% ipython --no-banner

In [1]: import numpy as np

In [2]: from numpy import linalg as LA

In [3]: np.set_printoptions(precision=2, suppress=True, linewidth=200, sign=" ")

In [4]: rnd = lambda a: np.round(a, 2) + 0

In [5]: A = np.load("run16.npy")

In [6]: A
Out[6]: 
array([[-1,  0, -1,  0],
       [-1, -2, -1, -2],
       [-1,  0, -1,  0],
       [-1, -2, -1, -2]])

In [7]: # columns 0 and 2 are equal

In [8]: np.abs(np.diag(LA.qr(A)[1])) > 1e-9
Out[8]: array([ True,  True, False, False])

In [9]: LA.lstsq(A[:-1].T, A[-1])[2]
Out[9]: np.int32(2)

In [10]: np.unique(A.round(6), axis=0).shape
Out[10]: (2, 4)

In [11]: LA.inv(A)
LinAlgError: Singular matrix


In [12]: print(np.allclose(A[:-1].T @ LA.lstsq(A[:-1].T, A[-1])[0], A[-1]))
True

In [13]: left, sigma, VT = LA.svd(A)

In [14]: V = VT[:(sigma > 1e-8).sum()]

In [15]: rng = np.random.default_rng(54332)

In [16]: x0 = A[3] + -2 * A[1] + rng.integers(2) * np.eye(4)[0]

In [17]: x0
Out[17]: array([ 2.,  2.,  1.,  2.])

In [18]: print(rnd(np.diag(V.T @ V)))
[ 0.5  0.5  0.5  0.5]

In [19]: print(rnd(LA.norm(x0 - V.T @ V @ x0)))
0.71

In [20]: print(np.allclose(V.T @ V @ x0, x0))
False

In [21]: left, sigma, VT = LA.svd(A)

In [22]: np.argmax(sigma[:-1] / (sigma[1:] + 1e-6)) + 1
Out[22]: np.int64(2)

In [23]: rnd(sigma)
Out[23]: array([ 4.58,  1.75,  0.  ,  0.  ])

In [24]: B = left[:, :2] @ np.diag(sigma[:2]) @ VT[:2]

In [25]: LA.matrix_rank(B)
Out[25]: np.int64(2)

In [26]: rnd(np.abs(A - B).max())
Out[26]: np.float64(0.0)

In [27]: print(rnd(LA.norm(A - B, 2)), rnd(sigma[2]))
0.0 0.0

In [28]: m1 = np.load("arr.npy")

In [29]: m1
Out[29]: 
array([[  7,  -2,   7,   3,  -8],
       [ -2,  -8,  13,  12, -17],
       [ -1, -10,   9,  13, -18],
       [ -7,  -2,  18,   6, -26],
       [-15,  -3,  15,   1, -23],
       [-10,   4,  23,   7, -22],
       [-16,   1,  25,   9, -13],
       [-10,  -4,  28,   4, -10],
       [ -5, -10,  33,   9,  -8],
       [  3,  -4,  39,  13,  -1],
       [  7, -13,  37,   5,   2],
       [ -1, -16,  30,   9,  -7],
       [ -4, -24,  25,  18,  -3],
       [  3, -25,  17,  25,  -1],
       [  4, -26,  18,  29,  -7],
       [  9, -20,   9,  31,  -8]])

In [30]: cen = m1 - m1.mean(axis=0)

In [31]: V = LA.svd(cen)[2][:3]

In [32]: B = cen - cen @ V.T @ V

In [33]: rnd(LA.norm(B) / LA.norm(cen))
Out[33]: np.float64(0.25)

In [34]: rnd(np.cov(cen @ V.T, rowvar=False))
Out[34]: 
array([[ 215.23,    0.  ,    0.  ],
       [   0.  ,  126.67,    0.  ],
       [   0.  ,    0.  ,   39.85]])

In [35]: cen = (m1 - m1.mean(axis=0)) / m1.std(axis=0)

In [36]: np.argwhere(np.abs(cen) > 2)
Out[36]: array([[ 15,   3]])

In [37]: rnd(cen.std(axis=0))
Out[37]: array([ 1.,  1.,  1.,  1.,  1.])

In [38]: coef = LA.lstsq(np.delete(cen, 4, axis=1), cen[:, 4])[0]

In [39]: rnd(coef)
Out[39]: array([ 0.5 , -0.38,  0.54, -0.04])

In [40]: np.abs(coef).argmax()
Out[40]: np.int64(2)

In [41]: left, sigma = LA.svd(m1)
ValueError: too many values to unpack (expected 2)


In [42]: left, sigma, VT = LA.svd(m1, full_matrices=False)

In [43]: rnd(np.abs(VT[0]))
Out[43]: array([ 0.07,  0.37,  0.76,  0.43,  0.31])

In [44]: (sigma > 1e-8).sum()
Out[44]: np.int64(5)

In [45]: rnd(sigma)
Out[45]: array([ 119.09,   55.51,   40.68,   18.86,   14.84])

In [46]: print(np.allclose(left * sigma @ VT, m1))
True

In [47]: Q, R = LA.qr(m1)

In [48]: Q.shape, R.shape
Out[48]: ((16, 5), (5, 5))

In [49]: rnd(Q.T @ Q)
Out[49]: 
array([[ 1.,  0.,  0.,  0.,  0.],
       [ 0.,  1.,  0.,  0.,  0.],
       [ 0.,  0.,  1.,  0.,  0.],
       [ 0.,  0.,  0.,  1.,  0.],
       [ 0.,  0.,  0.,  0.,  1.]])

In [50]: rnd(Q @ R)
Out[50]: 
array([[  7.,  -2.,   7.,   3.,  -8.],
       [ -2.,  -8.,  13.,  12., -17.],
       [ -1., -10.,   9.,  13., -18.],
       [ -7.,  -2.,  18.,   6., -26.],
       [-15.,  -3.,  15.,   1., -23.],
       [-10.,   4.,  23.,   7., -22.],
       [-16.,   1.,  25.,   9., -13.],
       [-10.,  -4.,  28.,   4., -10.],
       [ -5., -10.,  33.,   9.,  -8.],
       [  3.,  -4.,  39.,  13.,  -1.],
       [  7., -13.,  37.,   5.,   2.],
       [ -1., -16.,  30.,   9.,  -7.],
       [ -4., -24.,  25.,  18.,  -3.],
       [  3., -25.,  17.,  25.,  -1.],
       [  4., -26.,  18.,  29.,  -7.],
       [  9., -20.,   9.,  31.,  -8.]])

In [51]: mat = np.load("a.npy")

In [52]: print(mat)
[[ 2  0  0  0  0]
 [ 0 -1  0  0  0]
 [ 0  0  3  0  0]
 [ 0  0  0 -3  0]
 [ 0  0  0  0  2]]

In [53]: # triangular

In [54]: w, V = LA.eigvalsh(mat)
ValueError: too many values to unpack (expected 2)


In [55]: w, V = LA.eigh(mat)

In [56]: np.abs(V[:, -1])
Out[56]: array([ 0.,  0.,  1.,  0.,  0.])

In [57]: w
Out[57]: array([-3., -1.,  2.,  2.,  3.])

In [58]: print(w.sum(), np.trace(mat))
3.0 3

In [59]: (w > 1e-8).sum(), (w < -1e-8).sum()
Out[59]: (np.int64(3), np.int64(2))
